$ python -q
>>> import numpy as np
>>> np.set_printoptions(suppress=True, linewidth=120)
>>> f = np.array([2, 1, 0, 0, 2, 0, 1, 2, 0, 0])
>>> g = np.array([-1, 0, -2, -1, 1])
>>> arr = f[:, None] + g[None, :]
>>> arr
array([[ 1,  2,  0,  1,  3],
       [ 0,  1, -1,  0,  2],
       [-1,  0, -2, -1,  1],
       [-1,  0, -2, -1,  1],
       [ 1,  2,  0,  1,  3],
       [-1,  0, -2, -1,  1],
       [ 0,  1, -1,  0,  2],
       [ 1,  2,  0,  1,  3],
       [-1,  0, -2, -1,  1],
       [-1,  0, -2, -1,  1]])
>>> U, sig, vt = np.linalg.svd(arr)
>>> sig.round(2) + 0
array([7.6 , 5.85, 0.  , 0.  , 0.  ])
>>> other = U[:, :2] @ np.diag(sig[:2]) @ vt[:2]
>>> np.linalg.matrix_rank(arr, rtol=0.05)
np.int64(2)
>>> np.linalg.matrix_rank(other)
np.int64(2)
>>> np.round(np.linalg.norm(arr - other) / np.linalg.norm(arr), 2)
np.float64(0.0)
>>> W0 = np.load("block0.npy")
>>> W0
array([[24.78, 15.22, 26.05,  9.22],
       [24.89, 14.72, 24.35, 10.1 ],
       [27.79, 15.61, 24.62, 10.96],
       [25.69, 15.42, 24.92, 10.79],
       [25.5 , 14.11, 24.91, 10.43],
       [24.66, 14.5 , 25.12, 11.42],
       [23.66, 15.74, 24.2 , 11.36],
       [25.29, 15.18, 24.71,  7.73],
       [25.43, 13.55, 24.23, 10.51],
       [24.3 , 15.01, 24.52,  8.8 ],
       [24.28, 14.35, 27.07,  9.92],
       [25.44, 15.06, 25.26,  9.31],
       [25.17, 13.46, 25.54,  9.45],
       [24.27, 14.88, 25.46,  9.73],
       [23.71, 14.53, 26.24,  8.03],
       [24.83, 14.67, 24.52,  9.35],
       [24.9 , 15.9 , 25.03, 10.65]])
>>> Ac = (W0 - W0.mean(axis=0)) / W0.std(axis=0)
>>> np.round(Ac.std(axis=0), 2)
array([1., 1., 1., 1.])
>>> np.argwhere(np.abs(Ac) > 2)
array([[ 2,  0],
       [ 7,  3],
       [10,  2],
       [12,  1]])
>>> c = np.linalg.lstsq(np.delete(Ac, 1, axis=1), Ac[:, 1])[0]
>>> np.round(1 - np.var(Ac[:, 1] - np.delete(Ac, 1, axis=1) @ c), 2)
np.float64(0.04)
>>> np.linalg.cond(W0) > 100
np.False_
>>> round(np.log10(np.linalg.cond(W0)))
2
>>> U, sig, vt = np.linalg.svd(W0, full_matrices=False)
>>> U.shape, sig.shape, vt.shape
((17, 4), (4,), (4, 4))
>>> np.allclose(U * sig @ vt, W0)
True
>>> np.round(U.T @ W0 @ vt.T, 2) + 0
array([[163.45,   0.  ,   0.  ,   0.  ],
       [  0.  ,   4.65,   0.  ,   0.  ],
       [  0.  ,   0.  ,   3.39,   0.  ],
       [  0.  ,   0.  ,   0.  ,   2.82]])
>>> sig.round(2)
array([163.45,   4.65,   3.39,   2.82])
>>> np.round(U.T @ U, 2) + 0
array([[1., 0., 0., 0.],
       [0., 1., 0., 0.],
       [0., 0., 1., 0.],
       [0., 0., 0., 1.]])
>>> Ac = W0 - W0.mean(axis=0)
>>> U, sig, vt = np.linalg.svd(Ac, full_matrices=False)
>>> np.searchsorted(np.cumsum(sig ** 2) / (sig ** 2).sum(), 0.9) + 1
np.int64(4)
>>> np.abs(vt[0]).argmax()
np.int64(3)
>>> np.round(sig ** 2 / (sig ** 2).sum(), 2)
array([0.47, 0.24, 0.17, 0.13])
>>> A = np.loadtxt("test6.csv", delimiter=",")
>>> A
array([[ 7.  ,  4.04, -8.02, -7.03,  6.9 , -7.96, -6.  , -4.  ,  0.98, -1.98],
       [ 7.  ,  4.05, -7.97, -6.96,  7.1 , -7.9 , -6.09, -3.94,  0.92, -2.06],
       [ 7.09,  4.1 , -8.05, -7.  ,  7.02, -7.97, -6.15, -3.97,  0.98, -2.  ],
       [ 6.85,  4.06, -7.96, -6.99,  7.04, -8.05, -5.95, -3.98,  1.  , -2.01],
       [ 6.96,  4.05, -8.01, -6.99,  7.  , -7.95, -5.99, -3.86,  0.9 , -1.96],
       [ 7.03,  3.89, -7.95, -7.12,  7.03, -8.07, -6.05, -4.05,  0.93, -2.02],
       [ 7.04,  3.97, -7.99, -7.04,  6.93, -8.06, -6.07, -4.1 ,  0.97, -1.99],
       [ 6.99,  4.03, -8.06, -7.09,  7.1 , -8.04, -6.06, -3.96,  0.89, -2.08],
       [ 6.92,  3.96, -7.98, -7.02,  6.9 , -8.08, -5.98, -3.99,  1.01, -1.92],
       [ 6.95,  4.01, -7.97, -7.02,  6.99, -8.  , -6.  , -3.99,  0.98, -1.95],
       [-9.  , -0.05, -2.99,  3.03,  7.96,  5.95,  5.97, -5.02,  3.04, -0.99],
       [-9.02,  0.05, -2.99,  2.94,  8.  ,  6.07,  6.  , -5.04,  3.02, -0.99],
       [-9.06, -0.02, -3.01,  2.95,  8.07,  5.94,  5.96, -5.04,  2.91, -1.1 ],
       [-8.94,  0.03, -3.06,  3.  ,  7.96,  5.99,  5.95, -4.96,  3.09, -0.92],
       [-8.91,  0.01, -3.05,  2.97,  7.97,  6.01,  6.06, -4.92,  2.86, -1.07],
       [-8.97,  0.05, -3.06,  3.01,  8.04,  6.04,  6.06, -5.01,  3.02, -0.99],
       [-9.05,  0.04, -3.06,  2.94,  8.01,  5.91,  5.99, -5.06,  3.02, -1.  ],
       [-9.03,  0.03, -3.04,  3.05,  7.97,  5.89,  6.01, -4.99,  3.06, -1.04],
       [-8.99,  0.03, -3.04,  3.02,  7.98,  5.95,  5.96, -5.01,  3.  , -1.16],
       [-8.9 ,  0.13, -3.04,  3.  ,  8.1 ,  6.05,  5.91, -5.07,  2.96, -1.02]])
>>> Q, R = np.linalg.qr(A)
>>> np.allclose(R.T @ R, A.T @ A)
True
>>> np.round(Q.T @ Q, 2) + 0
array([[1., 0., 0., 0., 0., 0., 0., 0., 0., 0.],
       [0., 1., 0., 0., 0., 0., 0., 0., 0., 0.],
       [0., 0., 1., 0., 0., 0., 0., 0., 0., 0.],
       [0., 0., 0., 1., 0., 0., 0., 0., 0., 0.],
       [0., 0., 0., 0., 1., 0., 0., 0., 0., 0.],
       [0., 0., 0., 0., 0., 1., 0., 0., 0., 0.],
       [0., 0., 0., 0., 0., 0., 1., 0., 0., 0.],
       [0., 0., 0., 0., 0., 0., 0., 1., 0., 0.],
       [0., 0., 0., 0., 0., 0., 0., 0., 1., 0.],
       [0., 0., 0., 0., 0., 0., 0., 0., 0., 1.]])
>>> Q.shape, R.shape
((20, 10), (10, 10))
>>> np.round(np.abs(np.diag(R)), 2)
array([35.99, 10.09,  0.54,  0.23,  0.3 ,  0.29,  0.16,  0.24,  0.18,  0.16])
>>> W2 = A[[2, 0]].astype(float)
>>> for _ in range(5):
...     idx = np.linalg.norm(A[:, None] - W2, axis=-1).argmin(axis=1)
...     W2 = np.array([A[idx == j].mean(axis=0) for j in range(2)])
... 
>>> idx
array([0, 0, 0, 0, 0, 0, 0, 0, 0, 0, 1, 1, 1, 1, 1, 1, 1, 1, 1, 1])
>>> np.round(W2[1] - W2[0], 2)
array([-15.97,  -3.99,   4.96,  10.02,   1.  ,  13.99,  12.02,  -1.03,   2.04,   0.97])
>>> np.abs(W2[1] - W2[0]).argmax()
np.int64(0)
>>> W2.round(2)
array([[ 6.98,  4.02, -8.  , -7.03,  7.  , -8.01, -6.03, -3.98,  0.96, -2.  ],
       [-8.99,  0.03, -3.03,  2.99,  8.01,  5.98,  5.99, -5.01,  3.  , -1.03]])
>>> W2 = arr[[0, 5]].astype(float)
>>> for _ in range(7):
...     idx = np.linalg.norm(arr[:, None] - W2, axis=-1).argmin(axis=1)
...     W2 = np.array([arr[idx == j].mean(axis=0) for j in range(2)])
... 
>>> idx
array([0, 0, 1, 1, 0, 1, 0, 0, 1, 1])
>>> W2[1] - W2[0]
array([-1.6, -1.6, -1.6, -1.6, -1.6])
>>> np.bincount(idx)
array([5, 5])
>>> idx = A[:, 6] > np.median(A[:, 6])
>>> f = A[idx].mean(axis=0) - A[~idx].mean(axis=0)
>>> (((A - A.mean(axis=0)) @ f > 0) == idx).mean()
np.float64(1.0)
>>> f.round(2)
array([-15.97,  -3.99,   4.96,  10.02,   1.  ,  13.99,  12.02,  -1.03,   2.04,   0.97])
>>> idx.astype(int)
array([0, 0, 0, 0, 0, 0, 0, 0, 0, 0, 1, 1, 1, 1, 1, 1, 1, 1, 1, 1])
>>> ((A - A.mean(axis=0)) @ f > 0).astype(int)
array([0, 0, 0, 0, 0, 0, 0, 0, 0, 0, 1, 1, 1, 1, 1, 1, 1, 1, 1, 1])
>>> J = np.array([[1.7, 1.8, -1.9, 1.3, -0.3, 2.1, -0.3, -0.5, 0.8, 1.2, 0.3],
...     [1.3, 1.0, -1.6, 0.5, 0.7, 0.2, 0.1, 1.9, -0.2, -1.1, 2.1],
...     [1.0, 1.8, -2.0, 0.6, 0.2, 2.0, -1.2, 1.8, -0.1, -2.5, -0.4],
...     [-0.2, 1.6, -0.3, -1.1, -0.2, -1.4, 0.5, 0.2, 0.7, 0.2, 0.2],
...     [0.6, 1.1, -1.5, -0.1, -0.1, 0.6, 0.3, -1.0, -0.1, -1.5, 1.5]])
>>> J
array([[ 1.7,  1.8, -1.9,  1.3, -0.3,  2.1, -0.3, -0.5,  0.8,  1.2,  0.3],
       [ 1.3,  1. , -1.6,  0.5,  0.7,  0.2,  0.1,  1.9, -0.2, -1.1,  2.1],
       [ 1. ,  1.8, -2. ,  0.6,  0.2,  2. , -1.2,  1.8, -0.1, -2.5, -0.4],
       [-0.2,  1.6, -0.3, -1.1, -0.2, -1.4,  0.5,  0.2,  0.7,  0.2,  0.2],
       [ 0.6,  1.1, -1.5, -0.1, -0.1,  0.6,  0.3, -1. , -0.1, -1.5,  1.5]])
>>> other = np.array([[1, 0, 0],
...     [2, 2, 1],
...     [2, 1, 0],
...     [1, 2, 0],
...     [0, 1, 1],
...     [1, 0, 1],
...     [2, 1, 1],
...     [0, 1, 0],
...     [2, 1, 2],
...     [1, 0, 2],
...     [0, 0, 1]])
>>> np.round(np.einsum("ij,ij->i", J, J), 2)
array([18.44, 15.31, 23.74,  6.76,  9.8 ])
>>> np.round(np.einsum("ik,kj->ji", J, other), 2)
array([[ 7.1, -0.5, -1.9,  2.5, -0.8],
       [ 4. ,  3.9,  3.5,  1.9, -0.4],
       [ 7.6,  1.5, -2.8,  2.5,  0.2]])
>>> other @ J
Traceback (most recent call last):
  File "<python-input-61>", line 1, in <module>
    other @ J
    ~~~~~~^~~
ValueError: matmul: Input operand 1 has a mismatch in its core dimension 0, with gufunc signature (n?,k),(k,m?)->(n?,m?) (size 5 is different from 3)
>>> f = np.array([-1, 2])
>>> np.round(np.convolve(J[3], f), 2)
array([ 0.2, -2. ,  3.5,  0.5, -2. ,  1. , -3.3,  0.8, -0.3,  1.2,  0.2,  0.4])
>>> F = np.loadtxt("dump.csv", delimiter=",")
>>> F.round(2) + 0
array([[-0.69, -0.21, -0.32,  0.62],
       [ 0.69, -0.06, -0.57,  0.45],
       [-0.23,  0.13, -0.76, -0.6 ],
       [-0.08,  0.97,  0.  ,  0.24]])
>>> # orthonormal columns
>>> x0 = np.array([0, 1, 3, 3])
>>> np.round(np.linalg.inv(F), 2) + 0
array([[-0.69,  0.69, -0.23, -0.08],
       [-0.21, -0.06,  0.13,  0.97],
       [-0.32, -0.57, -0.76,  0.  ],
       [ 0.62,  0.45, -0.6 ,  0.24]])
>>> np.round(np.sort(np.abs(np.degrees(np.angle(np.linalg.eigvals(F))))), 2)
array([  0.  , 128.98, 128.98, 180.  ])
>>> [p for p in range(1, 25) if np.allclose(np.linalg.matrix_power(F, p), np.eye(4))]
[]
>>> round(float(np.linalg.det(2 * F)), 2), round(float(np.linalg.det(F)), 2)
(-16.0, -1.0)
>>> round(float(np.einsum("ii->", F)), 2)
-1.26
>>> np.round(np.kron(np.eye(2, dtype=int), F), 2) + 0
array([[-0.69, -0.21, -0.32,  0.62,  0.  ,  0.  ,  0.  ,  0.  ],
       [ 0.69, -0.06, -0.57,  0.45,  0.  ,  0.  ,  0.  ,  0.  ],
       [-0.23,  0.13, -0.76, -0.6 ,  0.  ,  0.  ,  0.  ,  0.  ],
       [-0.08,  0.97,  0.  ,  0.24,  0.  ,  0.  ,  0.  ,  0.  ],
       [ 0.  ,  0.  ,  0.  ,  0.  , -0.69, -0.21, -0.32,  0.62],
       [ 0.  ,  0.  ,  0.  ,  0.  ,  0.69, -0.06, -0.57,  0.45],
       [ 0.  ,  0.  ,  0.  ,  0.  , -0.23,  0.13, -0.76, -0.6 ],
       [ 0.  ,  0.  ,  0.  ,  0.  , -0.08,  0.97,  0.  ,  0.24]])
>>> np.round(np.linalg.eigvals(F), 2)
array([ 1.  +0.j  , -0.63+0.78j, -0.63-0.78j, -1.  +0.j  ])
>>> round(float(np.linalg.eigvals(F).sum().real), 2)
-1.26
>>> Q, R = np.linalg.qr(F)
>>> Q.shape, R.shape
((4, 4), (4, 4))
>>> round(float(abs(R[0, 0])), 2), np.round(np.linalg.norm(F[:, 0]), 2)
(1.0, np.float64(1.0))
>>> np.round(Q @ R, 2) + 0
array([[-0.69, -0.21, -0.32,  0.62],
       [ 0.69, -0.06, -0.57,  0.45],
       [-0.23,  0.13, -0.76, -0.6 ],
       [-0.08,  0.97,  0.  ,  0.24]])
>>> m1 = np.load("m.npy")
>>> m1
array([[ 1.2, -1.4,  0.1],
       [-0.1, -1.6, -1.6],
       [-1.1, -1.3,  0.5],
       [ 0.7, -1.4,  0.5],
       [-0.3, -0.2, -0.5],
       [-2. ,  0.5, -1.4],
       [ 2. ,  0.5,  0.4],
       [-0.3,  0.1, -1.3],
       [ 0.2,  0.3,  0.2],
       [ 0.4, -0.8,  0.3],
       [-7. , -9. , -5. ],
       [ 0.2, -1.8,  1.2],
       [ 0.4,  1.5, -0.8],
       [ 1.1,  0.6, -0.2],
       [ 1.5, -0.2, -0.7],
       [-0.3, -1. ,  0.3],
       [ 1.3, -0.7, -1.1],
       [ 0.3, -0.3, -0.7],
       [-1.1,  0.5,  0.2],
       [ 0.3, -0.7, -0.5],
       [ 1.1,  1.8,  0.8],
       [-0.3, -2.6,  0.1],
       [ 1.3, -1.1, -2.4],
       [ 0.6, -0.2, -1.7],
       [ 0.4, -0.4, -0.2],
       [ 1.1, -0.2,  2.1],
       [-1.1, -1.5, -1.6],
       [-0.5,  0.4, -0.4],
       [ 0.4, -0.2, -2.4],
       [-1.3, -0.2, -0.2]])
>>> # row 10 is much longer than the rest
>>> Ac = (m1 - m1.mean(axis=0)) / m1.std(axis=0)
>>> np.argwhere(np.abs(Ac) > 2)
array([[10,  0],
       [10,  1],
       [10,  2],
       [25,  2]])
>>> np.round(Ac.std(axis=0), 2)
array([1., 1., 1.])
>>> c = np.linalg.lstsq(np.delete(Ac, 0, axis=1), Ac[:, 0])[0]
>>> c.round(2)
array([0.59, 0.25])
>>> np.abs(c).argmax()
np.int64(0)
>>> round(1 - np.var(Ac[:, 0] - np.delete(Ac, 0, axis=1) @ c), 2)
np.float64(0.57)
